% ipython --no-banner

In [1]: import numpy as np

In [2]: np.set_printoptions(suppress=True, linewidth=140)

In [3]: A = np.loadtxt("case17.csv", delimiter=",")

In [4]: print(A.round(2) + 0)
[[ 0.6   1.98  0.61  2.02 -0.09  1.43 -3.05  1.08 -1.72  0.05  0.04 -0.87]
 [-0.4  -0.14  0.96  0.94 -2.03  1.2  -1.95  3.45  0.36 -0.56  1.08  0.32]
 [ 0.37  1.58  0.78  1.93 -0.67  1.53 -3.07  1.9  -1.3  -0.12  0.35 -0.62]
 [ 0.76  2.22  0.44  1.99  0.4   1.28 -2.88  0.33 -1.99  0.2  -0.23 -1.04]
 [-0.37 -0.07  0.97  0.99 -1.99  1.23 -2.02  3.43  0.3  -0.55  1.07  0.28]
 [ 0.12  1.07  0.9   1.71 -1.21  1.52 -2.89  2.6  -0.8  -0.29  0.64 -0.33]
 [ 0.98  2.   -0.46  0.88  2.08  0.05 -0.75 -2.69 -1.99  0.64 -1.12 -1.15]
 [-0.19 -1.22 -0.88 -1.78  1.06 -1.53  2.96 -2.42  0.94  0.24 -0.56  0.41]
 [ 1.    2.35 -0.08  1.52  1.53  0.65 -1.87 -1.56 -2.23  0.51 -0.83 -1.24]
 [ 0.54  1.88  0.67  2.01 -0.26  1.47 -3.08  1.33 -1.61  0.    0.13 -0.81]
 [-0.98 -1.99  0.46 -0.87 -2.09 -0.04  0.74  2.7   1.98 -0.64  1.12  1.15]
 [ 1.01  2.23 -0.26  1.25  1.82  0.39 -1.39 -2.12 -2.16  0.58 -0.98 -1.23]
 [ 0.03  0.87  0.93  1.6  -1.38  1.49 -2.77  2.81 -0.6  -0.34  0.74 -0.21]
 [ 0.98  2.38  0.    1.64  1.37  0.77 -2.08 -1.27 -2.24  0.46 -0.74 -1.23]
 [-0.35 -1.54 -0.8  -1.92  0.72 -1.53  3.06 -1.97  1.26  0.14 -0.38  0.6 ]
 [ 0.79  2.26  0.39  1.97  0.52  1.24 -2.82  0.15 -2.04  0.23 -0.29 -1.08]
 [ 0.94  2.38  0.13  1.78  1.12  0.94 -2.36 -0.83 -2.21  0.4  -0.61 -1.21]
 [ 0.98  2.38  0.    1.63  1.37  0.77 -2.08 -1.27 -2.24  0.46 -0.74 -1.23]
 [ 0.62  0.73 -0.9  -0.46  2.23 -0.92  1.29 -3.54 -0.9   0.64 -1.2  -0.61]
 [ 0.76  1.15 -0.81 -0.08  2.3  -0.67  0.73 -3.45 -1.28  0.67 -1.23 -0.8 ]
 [-0.2  -1.23 -0.88 -1.79  1.06 -1.53  2.96 -2.41  0.95  0.24 -0.56  0.42]
 [ 0.86  1.49 -0.7   0.26  2.28 -0.43  0.22 -3.27 -1.57  0.68 -1.23 -0.95]
 [ 0.14  1.11  0.9   1.73 -1.18  1.52 -2.91  2.56 -0.83 -0.28  0.62 -0.35]
 [-0.66 -0.85  0.87  0.36 -2.26  0.86 -1.14  3.53  1.01 -0.65  1.21  0.67]
 [-0.4  -0.15  0.96  0.94 -2.03  1.2  -1.95  3.46  0.36 -0.56  1.08  0.32]
 [-0.12 -1.06 -0.91 -1.71  1.21 -1.52  2.88 -2.61  0.79  0.29 -0.64  0.32]
 [-0.99 -2.05  0.42 -0.96 -2.03 -0.12  0.89  2.58  2.03 -0.63  1.1   1.17]
 [-0.65 -2.06 -0.56 -2.02 -0.06 -1.4   3.01 -0.86  1.81 -0.1   0.04  0.93]
 [-0.26 -1.36 -0.85 -1.84  0.92 -1.53  3.01 -2.24  1.08  0.2  -0.49  0.49]
 [ 1.01  2.16 -0.33  1.13  1.92  0.27 -1.17 -2.33 -2.11  0.61 -1.04 -1.21]
 [-0.28 -1.4  -0.83 -1.86  0.87 -1.53  3.03 -2.17  1.13  0.18 -0.46  0.52]
 [-0.77 -1.18  0.8   0.06 -2.3   0.66 -0.7   3.45  1.3  -0.67  1.23  0.82]
 [ 0.64  2.04  0.57  2.02  0.02  1.4  -3.02  0.91 -1.79  0.09 -0.02 -0.92]
 [ 1.01  2.2  -0.3   1.18  1.88  0.32 -1.27 -2.24 -2.14  0.6  -1.01 -1.22]
 [-0.46 -0.3   0.95  0.82 -2.09  1.13 -1.79  3.5   0.51 -0.58  1.12  0.4 ]
 [ 0.87  1.54 -0.69  0.32  2.27 -0.39  0.14 -3.24 -1.61  0.68 -1.22 -0.97]
 [ 0.91  1.69 -0.63  0.48  2.24 -0.26 -0.12 -3.1  -1.73  0.67 -1.2  -1.04]
 [-0.26 -1.35 -0.85 -1.84  0.93 -1.53  3.01 -2.25  1.07  0.2  -0.49  0.49]
 [ 0.96  1.89 -0.52  0.74  2.15 -0.06 -0.53 -2.85 -1.91  0.66 -1.16 -1.12]
 [ 0.42  0.2  -0.96 -0.9   2.05 -1.18  1.89 -3.47 -0.41  0.57 -1.1  -0.35]
 [-0.89 -1.61  0.66 -0.39 -2.26  0.33 -0.02  3.18  1.67 -0.68  1.21  1.  ]
 [ 0.24  1.31  0.86  1.83 -0.97  1.53 -2.99  2.3  -1.03 -0.21  0.51 -0.46]
 [ 0.99  2.36 -0.06  1.55  1.49  0.68 -1.92 -1.5  -2.23  0.5  -0.81 -1.24]
 [ 0.7   2.14  0.51  2.02  0.22  1.35 -2.96  0.62 -1.9   0.14 -0.13 -0.98]
 [ 0.94  2.38  0.12  1.77  1.13  0.93 -2.35 -0.85 -2.22  0.4  -0.62 -1.21]]

In [5]: Xc = A - A.mean(axis=1)
---------------------------------------------------------------------------
ValueError                                Traceback (most recent call last)
Cell In[5], line 1
----> 1 Xc = A - A.mean(axis=1)

ValueError: operands could not be broadcast together with shapes (45,12) (45,) 

In [6]: Xc = A - A.mean(axis=0)

In [7]: U, sigma, VT = np.linalg.svd(Xc, full_matrices=False)

In [8]: print(np.searchsorted(np.cumsum(sigma ** 2) / (sigma ** 2).sum(), 0.9) + 1)
2

In [9]: print((np.sign(U[:, 0]) == np.sign(U[0, 0])).astype(int))
[1 1 1 1 1 1 0 0 0 1 1 0 1 1 0 1 1 1 0 0 0 0 1 1 1 0 1 0 0 0 0 1 1 0 1 0 0 0 0 0 1 1 0 1 1]

In [10]: print(np.abs(VT[0]).argmax())
7

In [11]: print(np.round(VT[0] * np.sign(VT[0, np.abs(VT[0]).argmax()]), 2))
[-0.02  0.11  0.19  0.28 -0.33  0.28 -0.51  0.62 -0.05 -0.09  0.18 -0.01]

In [12]: print(np.round(sigma ** 2 / (sigma ** 2).sum(), 2) + 0)
[0.55 0.45 0.   0.   0.   0.   0.   0.   0.   0.   0.   0.  ]

In [13]: print(np.allclose(A[:-1].T @ np.linalg.lstsq(A[:-1].T, A[-1])[0], A[-1]))
True

In [14]: print(np.unique(A.round(6), axis=0).shape)
(45, 12)

In [15]: try:
    ...:     np.linalg.inv(A)
    ...: except np.linalg.LinAlgError as e:
    ...:     print(repr(e))
    ...: 
LinAlgError('Last 2 dimensions of the array must be square')

In [16]: print(np.linalg.lstsq(A[:-1].T, A[-1])[2])
2

In [17]: U, sigma, VT = np.linalg.svd(A)

In [18]: print(np.argmax(sigma[:-1] / (sigma[1:] + 1e-6)) + 1)
2

In [19]: B = U[:, :2] @ np.diag(sigma[:2]) @ VT[:2]

In [20]: print(np.linalg.matrix_rank(B))
2

In [21]: G = np.cov(A, rowvar=False)

In [22]: print(np.round(np.polyfit(A[:, 9], A[:, 6], 1), 2))
[ 0.78 -0.76]

In [23]: print(np.round(np.corrcoef(A.T), 2))
[[ 1.    0.93 -0.25  0.58  0.76  0.22 -0.41 -0.56 -0.96  0.83 -0.76 -0.99]
 [ 0.93  1.    0.12  0.84  0.46  0.57 -0.72 -0.22 -0.99  0.56 -0.47 -0.98]
 [-0.25  0.12  1.    0.64 -0.82  0.89 -0.78  0.94 -0.01 -0.75  0.82  0.1 ]
 [ 0.58  0.84  0.64  1.   -0.09  0.92 -0.98  0.34 -0.78  0.03  0.08 -0.7 ]
 [ 0.76  0.46 -0.82 -0.09  1.   -0.47  0.28 -0.97 -0.56  0.99 -1.   -0.65]
 [ 0.22  0.57  0.89  0.92 -0.47  1.   -0.98  0.68 -0.47 -0.36  0.46 -0.37]
 [-0.41 -0.72 -0.78 -0.98  0.28 -0.98  1.   -0.52  0.64  0.17 -0.27  0.55]
 [-0.56 -0.22  0.94  0.34 -0.97  0.68 -0.52  1.    0.33 -0.93  0.96  0.43]
 [-0.96 -0.99 -0.01 -0.78 -0.56 -0.47  0.64  0.33  1.   -0.65  0.57  0.99]
 [ 0.83  0.56 -0.75  0.03  0.99 -0.36  0.17 -0.93 -0.65  1.   -0.99 -0.73]
 [-0.76 -0.47  0.82  0.08 -1.    0.46 -0.27  0.96  0.57 -0.99  1.    0.65]
 [-0.99 -0.98  0.1  -0.7  -0.65 -0.37  0.55  0.43  0.99 -0.73  0.65  1.  ]]

In [24]: print(np.round(np.linalg.eigvalsh(G)[::-1], 2) + 0)
[12.89 10.63  0.    0.    0.    0.    0.    0.    0.    0.    0.    0.  ]

In [25]: print(np.argwhere(np.triu(np.abs(np.corrcoef(A.T)) > 0.8, 1)))
[[ 0  1]
 [ 0  8]
 [ 0  9]
 [ 0 11]
 [ 1  3]
 [ 1  8]
 [ 1 11]
 [ 2  4]
 [ 2  5]
 [ 2  7]
 [ 2 10]
 [ 3  5]
 [ 3  6]
 [ 4  7]
 [ 4  9]
 [ 4 10]
 [ 5  6]
 [ 7  9]
 [ 7 10]
 [ 8 11]
 [ 9 10]]
